% ipython --no-banner

In [1]: import numpy as np

In [2]: np.set_printoptions(suppress=True, linewidth=200)

In [3]: def rd(a):
   ...:     return np.round(a, 2) + 0
   ...: 

In [4]: J = np.loadtxt("case3.csv", delimiter=",")

In [5]: print(rd(J))
[[0.44 0.32 0.27 0.27]
 [0.32 0.24 0.19 0.19]
 [0.27 0.19 0.16 0.16]
 [0.27 0.19 0.16 0.16]]

In [6]: print(np.abs(np.diag(np.linalg.qr(J)[1])) > 1e-9)
[ True False False False]

In [7]: ev, vecs = np.linalg.eigh(J)

In [8]: x = np.array([3, 0, 3, 2])

In [9]: print(rd(x @ J @ x / (x @ x)), rd(ev[0]), ev[-1])
0.72 0.0 1.0

In [10]: print(rd(np.linalg.eigvalsh(J[1:, 1:])))
[0.   0.   0.56]

In [11]: print(rd(vecs * np.abs(ev) @ vecs.T))
[[0.44 0.32 0.27 0.27]
 [0.32 0.24 0.19 0.19]
 [0.27 0.19 0.16 0.16]
 [0.27 0.19 0.16 0.16]]

In [12]: print(rd((J + J.T) / 2))
[[0.44 0.32 0.27 0.27]
 [0.32 0.24 0.19 0.19]
 [0.27 0.19 0.16 0.16]
 [0.27 0.19 0.16 0.16]]

In [13]: print(np.allclose(J @ J.T, J.T @ J))
True

In [14]: print((J - J.T) / 2)
[[0. 0. 0. 0.]
 [0. 0. 0. 0.]
 [0. 0. 0. 0.]
 [0. 0. 0. 0.]]

In [15]: print(rd(np.linalg.matrix_power(J, 4)))
[[0.44 0.32 0.27 0.27]
 [0.32 0.24 0.19 0.19]
 [0.27 0.19 0.16 0.16]
 [0.27 0.19 0.16 0.16]]

In [16]: print(np.allclose(J, J.T))
True

In [17]: x = np.array([0, 3, 1, 2])

In [18]: print(rd(J @ J @ x))
[1.77 1.3  1.06 1.06]

In [19]: ev, vecs = np.linalg.eigh(J)

In [20]: print(rd(vecs.T @ J @ vecs))
[[0. 0. 0. 0.]
 [0. 0. 0. 0.]
 [0. 0. 0. 0.]
 [0. 0. 0. 1.]]

In [21]: print(ev.sum(), np.trace(J))
1.0 1.0

In [22]: print(rd(vecs @ np.diag(ev) @ vecs.T))
[[0.44 0.32 0.27 0.27]
 [0.32 0.24 0.19 0.19]
 [0.27 0.19 0.16 0.16]
 [0.27 0.19 0.16 0.16]]

In [23]: print(rd(ev))
[0. 0. 0. 1.]

In [24]: print(rd(np.abs(vecs[:, -1])))
[0.67 0.49 0.4  0.4 ]

In [25]: F = np.load("sample4.npy")

In [26]: print(F)
[[-3  0  0]
 [ 0  0  3]
 [ 0  2  0]]

In [27]: x = np.array([0, 1, -1])

In [28]: rhs = F @ x

In [29]: print(rhs)
[ 0 -3  2]

In [30]: print(rd(np.linalg.solve(F, F[:, 0])))
[1. 0. 0.]

In [31]: print(rd(np.linalg.solve(F, rhs)))
[ 0.  1. -1.]

In [32]: print(rd(np.linalg.solve(F, rhs + F[:, 2])))
[0. 1. 0.]

In [33]: print(rd(np.linalg.solve(F.T, F[0])))
[1. 0. 0.]

In [34]: print(rd(np.linalg.solve(F, -2 * rhs)))
[ 0. -2.  2.]

In [35]: out = F / np.linalg.norm(F, axis=1, keepdims=True)

In [36]: C2 = out @ out.T

In [37]: print(C2)
[[1. 0. 0.]
 [0. 1. 0.]
 [0. 0. 1.]]

In [38]: print(rd(np.linalg.norm(out, axis=1)))
[1. 1. 1.]

In [39]: rng = np.random.default_rng(77982)

In [40]: out = F + rng.integers(-2, 3, (3, 2)) @ rng.integers(-2, 3, (2, 3))

In [41]: print(out)
[[-4 -6  2]
 [-2  4 -1]
 [ 2  6  0]]

In [42]: print(out - F)
[[-1 -6  2]
 [-2  4 -4]
 [ 2  4  0]]

In [43]: print(np.allclose(out, out.T))
False

In [44]: print(np.linalg.matrix_power(out, 3))
[[-156 -156   52]
 [ -52   52  -26]
 [  52  156  -52]]

In [45]: print(out @ out)
[[ 32  12  -2]
 [ -2  22  -8]
 [-20  12  -2]]

In [46]: print(rd(np.abs(np.linalg.eigvals(out)).max()))
5.9

In [47]: print((out - out.T) / 2)
[[ 0.  -2.   0. ]
 [ 2.   0.  -3.5]
 [ 0.   3.5  0. ]]

In [48]: print(rd(np.sort(np.abs(np.linalg.eigvals(out)))))
[2.97 2.97 5.9 ]

In [49]: W0 = np.load("out18.npy")

In [50]: print(W0)
[[-2.  5.  0.  0.  0.  0.]
 [ 5. -3.  5.  0.  0.  0.]
 [ 0.  5.  0.  5.  0.  0.]
 [ 0.  0.  5.  3.  5.  0.]
 [ 0.  0.  0.  5.  0.  5.]
 [ 0.  0.  0.  0.  5. -2.]]

In [51]: z = rng.permutation(6)

In [52]: print(z)
[1 0 4 2 3 5]

In [53]: out = W0[z][:, z]

In [54]: print(np.trace(out))
-4.0

In [55]: print(rd(np.sort(np.abs(np.linalg.eigvals(out)))))
[1.39 2.85 4.81 7.27 9.71 9.78]

In [56]: print(out)
[[-3.  5.  0.  5.  0.  0.]
 [ 5. -2.  0.  0.  0.  0.]
 [ 0.  0.  0.  0.  5.  5.]
 [ 5.  0.  0.  0.  5.  0.]
 [ 0.  0.  5.  5.  3.  0.]
 [ 0.  0.  5.  0.  0. -2.]]

In [57]: print(np.diag(out))
[-3. -2.  0.  0.  3. -2.]

In [58]: print(rd(np.linalg.det(out)), rd(np.linalg.det(W0[z])))
-13125.0 13125.0

In [59]: out = np.array([[-2], [-2], [2], [1], [2], [1]])

In [60]: Z = np.array([[3, 2, -1]])

In [61]: data = out @ Z

In [62]: print(data)
[[-6 -4  2]
 [-6 -4  2]
 [ 6  4 -2]
 [ 3  2 -1]
 [ 6  4 -2]
 [ 3  2 -1]]

In [63]: out = data / np.sqrt((data ** 2).mean(axis=1, keepdims=True))

In [64]: print(rd(np.linalg.norm(out, axis=1)))
[1.73 1.73 1.73 1.73 1.73 1.73]

In [65]: print(rd(out[2]))
[ 1.39  0.93 -0.46]

In [66]: out = np.array([[0, 0, 0, -5, -1], [-2, -3, -5, 3, -5], [5, 3, -2, -2, -1]])

In [67]: feats = out.T @ out

In [68]: print(feats)
[[ 29  21   0 -16   5]
 [ 21  18   9 -15  12]
 [  0   9  29 -11  27]
 [-16 -15 -11  38  -8]
 [  5  12  27  -8  27]]

In [69]: U, s, Vt = np.linalg.svd(feats)

In [70]: vecs = Vt[:(s > 1e-8).sum()]

In [71]: x = feats[1] + -3 * feats[2] + rng.integers(2) * np.eye(5)[0]

In [72]: print(x)
[ 22.  -9. -78.  18. -69.]

In [73]: print(rd(np.linalg.norm(x - vecs.T @ vecs @ x)))
0.57

In [74]: print(np.linalg.matrix_rank(np.vstack([feats, x])))
4

In [75]: X = rng.normal(size=(18, 6))

In [76]: X = 20 * X / np.linalg.norm(X, axis=1, keepdims=True)

In [77]: print(rd(X))
[[-12.13 -12.86   2.79  -1.13  -8.85   0.01]
 [-15.34   5.51  -3.71  -4.65   9.2    3.76]
 [-10.16   2.97   7.63   1.59 -15.01  -1.35]
 [ -9.03   4.9    6.86   5.39   8.55 -12.06]
 [ -2.32   4.2   12.42   1.15   0.52  14.87]
 [ 15.05  -2.11   5.1    9.99  -5.49  -3.64]
 [ -5.83 -11.78 -10.22   9.72   2.87  -4.49]
 [ -7.03  -9.4  -12.36   0.81  -3.05  -9.97]
 [ -9.43   9.8    6.88 -11.24  -2.2   -6.04]
 [  2.74  10.17   4.46   3.31  15.78  -3.02]
 [  9.46  16.27  -1.56   0.96   6.4   -1.24]
 [ 12.41   3.36  12.33  -2.94  -3.08  -8.03]
 [  5.82   3.19   2.92  -8.95  15.21  -6.  ]
 [ -1.68   3.67 -15.53  11.7   -1.42  -1.95]
 [  6.48  -2.2    0.93  -6.66 -17.11   3.9 ]
 [  6.94  -7.97 -15.49   2.14   0.95   6.56]
 [ 11.82  -2.52 -12.29  -4.38   8.09  -4.28]
 [  5.37 -14.06  -8.22   9.98   0.47  -2.45]]

In [78]: x = np.array([0, 1, 3, 3, 2, 3])

In [79]: rhs = X @ x

In [80]: print(rd(np.linalg.lstsq(X, rhs)[0]))
[0. 1. 3. 3. 2. 3.]

In [81]: print(rd(np.linalg.pinv(X) @ X))
[[1. 0. 0. 0. 0. 0.]
 [0. 1. 0. 0. 0. 0.]
 [0. 0. 1. 0. 0. 0.]
 [0. 0. 0. 1. 0. 0.]
 [0. 0. 0. 0. 1. 0.]
 [0. 0. 0. 0. 0. 1.]]

In [82]: rhs = rhs + 0.05 * rng.normal(size=18)

In [83]: print(rd(rhs))
[-25.57  10.08  -3.37  22.51  90.58  21.19 -21.05 -80.05 -25.74  55.96  23.56   1.31  -2.5  -16.54 -41.88 -26.43 -49.12 -15.23]

In [84]: coef, *_ = np.linalg.lstsq(X, rhs)

In [85]: print([round(float(np.linalg.norm(np.linalg.solve(X.T @ X + lam * np.eye(6), X.T @ rhs))), 2) for lam in (0, 1, 10, 100)])
[5.65, 5.65, 5.57, 4.92]
